% ipython --no-banner

In [1]: import numpy as np

In [2]: np.set_printoptions(precision=3, suppress=True, linewidth=200, sign=" ")

In [3]: def tidy(a):
   ...:     return np.round(a, 3) + 0
   ...: 

In [4]: M = np.load("sample13.npy")

In [5]: print(M)
[[ -4  -6   6 -16 -24  24]
 [ -4   0   2 -16   0   8]
 [  2   2  -4   8   8 -16]
 [  8  12 -12 -14 -21  21]
 [  8   0  -4 -14   0   7]
 [ -4  -4   8   7   7 -14]]

In [6]: rng = np.random.default_rng(240224)

In [7]: lab = rng.permutation(6)

In [8]: print(lab)
[ 0  3  5  4  2  1]

In [9]: Y = M[lab][:, lab]

In [10]: print(tidy(np.sort(np.abs(np.linalg.eigvals(Y)))))
[  4.192   4.192  10.974  10.974  33.912  33.912]

In [11]: print(Y)
[[ -4 -16  24 -24   6  -6]
 [  8 -14  21 -21 -12  12]
 [ -4   7 -14   7   8  -4]
 [  8 -14   7   0  -4   0]
 [  2   8 -16   8  -4   2]
 [ -4 -16   8   0   2   0]]

In [12]: print(np.diag(Y))
[ -4 -14 -14   0  -4   0]

In [13]: print(np.trace(Y))
-36

In [14]: mat = np.load("case13.npy")

In [15]: print(mat)
[[ 6.  0.  0.  0.]
 [ 0.  6.  0.  0.]
 [ 0.  0.  6.  5.]
 [ 0.  0.  5.  6.]]

In [16]: f = np.array([1, 1, 1, 1])

In [17]: Y = mat + np.outer(f, np.eye(4)[1])

In [18]: print(Y)
[[ 6.  1.  0.  0.]
 [ 0.  7.  0.  0.]
 [ 0.  1.  6.  5.]
 [ 0.  1.  5.  6.]]

In [19]: print(tidy(np.linalg.det(Y) / np.linalg.det(mat)), tidy(1 + np.linalg.solve(mat, f)[1]))
1.167 1.167

In [20]: evals, vecs = np.linalg.eig(Y)

In [21]: print(tidy(np.sort(np.linalg.eigvals(Y.T))))
[  1.   6.   7.  11.]

In [22]: print(tidy(evals))
[ 11.   1.   6.   7.]

In [23]: print(tidy(np.sort(np.linalg.eigvals(Y @ Y))))
[   1.   36.   49.  121.]

In [24]: print(mat.ravel(order="F"))
[ 6.  0.  0.  0.  0.  6.  0.  0.  0.  0.  6.  5.  0.  0.  5.  6.]

In [25]: print(mat.reshape(2, -1))
[[ 6.  0.  0.  0.  0.  6.  0.  0.]
 [ 0.  0.  6.  5.  0.  0.  5.  6.]]

In [26]: blk = mat.reshape(4, 2, -1)

In [27]: print(blk.shape)
(4, 2, 2)

In [28]: print(np.swapaxes(blk, 1, 2)[1])
[[ 0.  0.]
 [ 6.  0.]]

In [29]: print(np.einsum("ihd,ihd->ih", blk, blk))
[[ 36.   0.]
 [ 36.   0.]
 [  0.  61.]
 [  0.  61.]]

In [30]: print(blk.sum(axis=1))
[[ 6.  0.]
 [ 0.  6.]
 [ 6.  5.]
 [ 5.  6.]]

In [31]: print(blk[:, 0])
[[ 6.  0.]
 [ 0.  6.]
 [ 0.  0.]
 [ 0.  0.]]

In [32]: arr = np.loadtxt("m.csv", delimiter=",")

In [33]: print(arr)
[[ -7.801  -2.239  11.73 ]
 [ -2.942   2.679  20.825]
 [ -3.239  -4.238  -9.655]
 [ -0.742  -4.869 -21.067]
 [ -1.036  -3.924 -14.958]
 [  8.231   4.955  -1.176]
 [ -5.759  -4.482  -4.167]
 [ -3.357   0.694  13.498]
 [ -0.177   4.739  23.134]
 [  8.753   5.91    3.133]
 [ -0.992  -3.913 -15.008]]

In [34]: vec = np.array([0, 3, 3])

In [35]: target = arr @ vec

In [36]: print(tidy(np.linalg.lstsq(arr, target)[0]))
[ 0.  3.  3.]

In [37]: target = target + 0.02 * rng.normal(size=11)

In [38]: print(tidy(target))
[ 28.477  70.542 -41.667 -77.8   -56.638  11.342 -25.962  42.595  83.629  27.092 -56.759]

In [39]: beta, *_ = np.linalg.lstsq(arr, target)

In [40]: print([round(float(np.linalg.norm(np.linalg.solve(arr.T @ arr + lam * np.eye(3), arr.T @ target))), 2) for lam in (0, 1, 10, 100)])
[4.26, 3.76, 3.73, 3.53]

In [41]: print(tidy(arr.T @ (target - arr @ beta)))
[ 0.  0.  0.]
